% python3 -q
>>> import numpy as np
>>> import numpy.linalg as la
>>> np.set_printoptions(precision=1, suppress=True, linewidth=200)
>>> rnd = lambda a: np.round(a, 1) + 0
>>> data = np.load("mat.npy")
>>> print(data)
[[  0.1   5.5   4.   -0.6  -0.2   0.5  -1.7  -4.1]
 [  1.8  -4.5   5.4   0.6  -4.6   1.8   1.   -0.2]
 [  2.6   4.6  -0.9  -0.1   8.3   4.2  -4.4  -2.1]
 [  1.5   8.3  -2.6  -4.2  -3.8   0.1  -0.3   1.3]
 [  2.1   2.5   3.4  -3.2  -2.6  -4.4  -4.3  -0.9]
 [  3.7   3.4  -4.4   3.    4.5  -4.5  -3.6  -1.6]
 [  0.8   0.8  -1.   -4.6 -11.    2.2   7.5  -0.9]
 [  0.5  -0.1  -1.2  -0.3   1.3   5.    1.9  -1.7]
 [  1.3   0.2   4.   -5.   -7.4  -8.9  -5.9  -1.8]
 [  0.9  -2.2  -4.1   4.    3.9  -8.1  -1.4  -0.2]
 [  3.7  -7.    1.3   1.7   0.9  -1.2   4.2  -3. ]
 [  0.3   3.6  -6.    2.8   5.1  -0.5  -2.4   5.6]
 [ -0.6   0.3  -3.2  -0.2   1.5  -2.3  -1.3   0.7]
 [  1.5  -1.9  -1.1   3.7  -2.7   0.8   3.2  -1.3]
 [  3.7  -4.1  -7.2  -1.    3.6  -1.4   1.2   0.6]
 [  0.    5.7  -1.   -0.9   4.4   4.2  -4.6   1.2]
 [  1.3   4.4  -1.3   4.2   1.2  -2.   -5.6  -8. ]
 [  3.8   2.6  -1.1   0.2  -0.1   2.2   1.5  -4.8]
 [  0.6  -0.5   0.1  -5.6  -3.9  -1.   -0.6   0. ]
 [ -1.3   2.    1.7  -1.3  -2.6  -0.6   6.4   6.1]
 [ -0.1  -5.3   3.9  -0.8   6.4  -2.3  -1.2  -1.1]
 [ -2.2   8.   -7.3  -0.6  -3.3   3.2  -2.8   0.3]
 [ -2.7   3.7   1.4   4.5   1.2   3.   -1.5   0.3]
 [  0.   -6.1  -3.9   0.1  -0.9  -8.7  -1.1  -0.7]
 [  4.8  -6.4   1.3   4.5  -0.6  -0.1   3.6  -1.2]
 [  2.6  -1.8   0.5   1.2   6.    4.1  -4.4   1.5]
 [  1.8  -2.9  -6.2  -2.8   2.8   2.1   6.2   3.8]
 [  3.8   3.8  -0.6   7.9  -9.   -1.8  -2.9  -2.4]
 [  1.9   1.7  -5.9  -4.8   2.2   1.4  -2.   -6.5]
 [  1.    1.1  -0.2   1.5  -0.7  -1.2   7.5  -1. ]
 [  0.    0.4   8.2   1.8  -7.    0.   -4.5  -2.1]]
>>> idx = data[:, 7] > np.median(data[:, 7])
>>> u = data[idx].mean(axis=0) - data[~idx].mean(axis=0)
>>> print(rnd((((data - data.mean(axis=0)) @ u > 0) == idx).mean()))
0.8
>>> print(((data - data.mean(axis=0)) @ u > 0).astype(int))
[0 0 1 1 0 1 0 1 0 1 0 1 1 0 1 1 0 0 0 1 0 1 1 1 0 1 1 0 0 0 0]
>>> print(np.argsort(-np.abs(u).round(6), kind="stable"))
[7 2 4 0 3 5 1 6]
>>> cent = data[[28, 1]].astype(float)
>>> for _ in range(4):
...     idx = la.norm(data[:, None] - cent, axis=-1).argmin(axis=1)
...     cent = np.array([data[idx == j].mean(axis=0) for j in range(2)])
... 
>>> print(idx)
[0 1 0 0 1 0 1 0 1 0 1 0 0 1 0 0 0 0 1 1 1 0 0 1 1 0 0 1 0 1 1]
>>> print(np.bincount(idx))
[17 14]
>>> print(np.abs(cent[1] - cent[0]).argmax())
4
>>> x = np.array([1, 3, 0, 2, 3, 1, 1, 2])
>>> target = data @ x
>>> print(rnd(la.pinv(data) @ data))
[[1. 0. 0. 0. 0. 0. 0. 0.]
 [0. 1. 0. 0. 0. 0. 0. 0.]
 [0. 0. 1. 0. 0. 0. 0. 0.]
 [0. 0. 0. 1. 0. 0. 0. 0.]
 [0. 0. 0. 0. 1. 0. 0. 0.]
 [0. 0. 0. 0. 0. 1. 0. 0.]
 [0. 0. 0. 0. 0. 0. 1. 0.]
 [0. 0. 0. 0. 0. 0. 0. 1.]]
>>> try:
...     la.solve(data, target)
... except la.LinAlgError as e:
...     print(repr(e))
... 
LinAlgError('Last 2 dimensions of the array must be square')
>>> rng = np.random.default_rng(781)
>>> target = target + 0.3 * rng.normal(size=31)
>>> print(rnd(target))
[  5.8 -21.7  36.5   8.8 -15.4  22.5 -30.6   7.2 -48.9   4.2 -14.6  40.5   2.2  -3.5   1.4  30.5   2.7   5.5 -24.7  12.1  -4.   11.9  22.6 -31.8  -6.4  20.1  11.9  -5.5  -9.9  10.  -24.8]
>>> b, *_ = la.lstsq(data, target)
>>> print([round(float(la.norm(la.solve(data.T @ data + lam * np.eye(8), data.T @ target))), 2) for lam in (0, 1, 10, 100)])
[5.38, 5.35, 5.15, 4.02]
